In [1]: import numpy as np

In [2]: np.set_printoptions(precision=3, suppress=True, linewidth=100, legacy="1.25")

In [3]: M = np.loadtxt("w.csv", delimiter=",")

In [4]: print(M)
[[-0.088  0.714  0.457 -1.789  0.273]
 [-0.439 -0.806  1.768  0.162  0.069]
 [-1.579  0.336 -0.191 -0.015 -1.165]
 [ 1.14   0.083  0.398 -0.163 -1.584]
 [-0.088 -1.649 -0.685 -0.865 -0.233]]

In [5]: x0 = np.array([1, -1, -3, 2, -2])

In [6]: y = M @ x0

In [7]: coef, lr = np.zeros(5), 1 / np.linalg.norm(M, 2) ** 2

In [8]: for i in range(300):
   ...:     coef -= lr * M.T @ (M @ coef - y)
   ...:     if i % 50 == 0: print(i, round(np.linalg.norm(M @ coef - y), 3))
   ...: 
0 0.0
50 0.0
100 0.0
150 0.0
200 0.0
250 0.0

In [9]: print(round(np.linalg.cond(M), 3))
1.0

In [10]: A = np.load("test2.npy")

In [11]: print(A)
[[ 3  0 -1  2  0]
 [ 0  0  0  1 -3]
 [ 0  0 -2  1  1]
 [ 0  0  0 -2  3]
 [ 0  0  0  0  3]]

In [12]: print(round(float(np.linalg.det(A.T)), 3))
0.0

In [13]: print(np.poly(A))
[  1.  -2. -11.  12.  36.   0.]

In [14]: print(np.einsum("ii->", A))
2

In [15]: print(np.round(np.linalg.eigvals(A).sum().real, 3))
2.0

In [16]: print(np.round(np.linalg.det(A[::-1]), 3))
0.0

In [17]: print(np.abs(np.diag(np.linalg.qr(A)[1])) > 1e-9)
[ True False  True  True  True]

In [18]: print(np.round(A @ np.linalg.pinv(A) @ A, 3) + 0)
[[ 3.  0. -1.  2.  0.]
 [ 0.  0.  0.  1. -3.]
 [ 0.  0. -2.  1.  1.]
 [ 0.  0.  0. -2.  3.]
 [ 0.  0.  0.  0.  3.]]

In [19]: print(np.allclose(A[:-1].T @ np.linalg.lstsq(A[:-1].T, A[-1])[0], A[-1]))
True

In [20]: print(np.linalg.lstsq(A[:-1].T, A[-1])[2])
4

In [21]: print(round(float(np.trace(np.linalg.pinv(A) @ A)), 3))
4.0

In [22]: print(np.unique(A.round(6), axis=0).shape)
(5, 5)

In [23]: f = np.array([3, 2, 3, 1, 2, 0, 2, -2, 3]) + 0.5

In [24]: X = np.outer(f, f) / (f @ f)

In [25]: print(X)
[[ 0.203  0.145  0.203  0.087  0.145  0.029  0.145 -0.087  0.203]
 [ 0.145  0.104  0.145  0.062  0.104  0.021  0.104 -0.062  0.145]
 [ 0.203  0.145  0.203  0.087  0.145  0.029  0.145 -0.087  0.203]
 [ 0.087  0.062  0.087  0.037  0.062  0.012  0.062 -0.037  0.087]
 [ 0.145  0.104  0.145  0.062  0.104  0.021  0.104 -0.062  0.145]
 [ 0.029  0.021  0.029  0.012  0.021  0.004  0.021 -0.012  0.029]
 [ 0.145  0.104  0.145  0.062  0.104  0.021  0.104 -0.062  0.145]
 [-0.087 -0.062 -0.087 -0.037 -0.062 -0.012 -0.062  0.037 -0.087]
 [ 0.203  0.145  0.203  0.087  0.145  0.029  0.145 -0.087  0.203]]

In [26]: U, s, vt = np.linalg.svd(X)

In [27]: vecs = vt[:(s > 1e-8).sum()]

In [28]: rng = np.random.default_rng(16377)

In [29]: x0 = X[1] + 3 * X[4] + rng.integers(2) * np.eye(9)[1]

In [30]: print(x0)
[ 0.581  0.415  0.581  0.249  0.415  0.083  0.415 -0.249  0.581]

In [31]: print(round(np.linalg.norm(x0 - vecs.T @ vecs @ x0), 3))
0.0

In [32]: print(np.diag(vecs.T @ vecs))
[0.203 0.104 0.203 0.037 0.104 0.004 0.104 0.037 0.203]

In [33]: print(vecs.T @ vecs)
[[ 0.203  0.145  0.203  0.087  0.145  0.029  0.145 -0.087  0.203]
 [ 0.145  0.104  0.145  0.062  0.104  0.021  0.104 -0.062  0.145]
 [ 0.203  0.145  0.203  0.087  0.145  0.029  0.145 -0.087  0.203]
 [ 0.087  0.062  0.087  0.037  0.062  0.012  0.062 -0.037  0.087]
 [ 0.145  0.104  0.145  0.062  0.104  0.021  0.104 -0.062  0.145]
 [ 0.029  0.021  0.029  0.012  0.021  0.004  0.021 -0.012  0.029]
 [ 0.145  0.104  0.145  0.062  0.104  0.021  0.104 -0.062  0.145]
 [-0.087 -0.062 -0.087 -0.037 -0.062 -0.012 -0.062  0.037 -0.087]
 [ 0.203  0.145  0.203  0.087  0.145  0.029  0.145 -0.087  0.203]]

In [34]: print(np.allclose(vecs.T @ vecs @ x0, x0))
True

In [35]: evals, vecs = np.linalg.eigh(X)

In [36]: x0 = np.array([8, 1, 5, -4, -8, 7, 1, 4, -1])

In [37]: print(vecs * np.abs(evals) @ vecs.T)
[[ 0.203  0.145  0.203  0.087  0.145  0.029  0.145 -0.087  0.203]
 [ 0.145  0.104  0.145  0.062  0.104  0.021  0.104 -0.062  0.145]
 [ 0.203  0.145  0.203  0.087  0.145  0.029  0.145 -0.087  0.203]
 [ 0.087  0.062  0.087  0.037  0.062  0.012  0.062 -0.037  0.087]
 [ 0.145  0.104  0.145  0.062  0.104  0.021  0.104 -0.062  0.145]
 [ 0.029  0.021  0.029  0.012  0.021  0.004  0.021 -0.012  0.029]
 [ 0.145  0.104  0.145  0.062  0.104  0.021  0.104 -0.062  0.145]
 [-0.087 -0.062 -0.087 -0.037 -0.062 -0.012 -0.062  0.037 -0.087]
 [ 0.203  0.145  0.203  0.087  0.145  0.029  0.145 -0.087  0.203]]

In [38]: print(np.abs(np.diag(np.linalg.qr(X)[1])) > 1e-9)
[ True False False False False False False False False]

In [39]: print(np.linalg.lstsq(X[:-1].T, X[-1])[2])
1
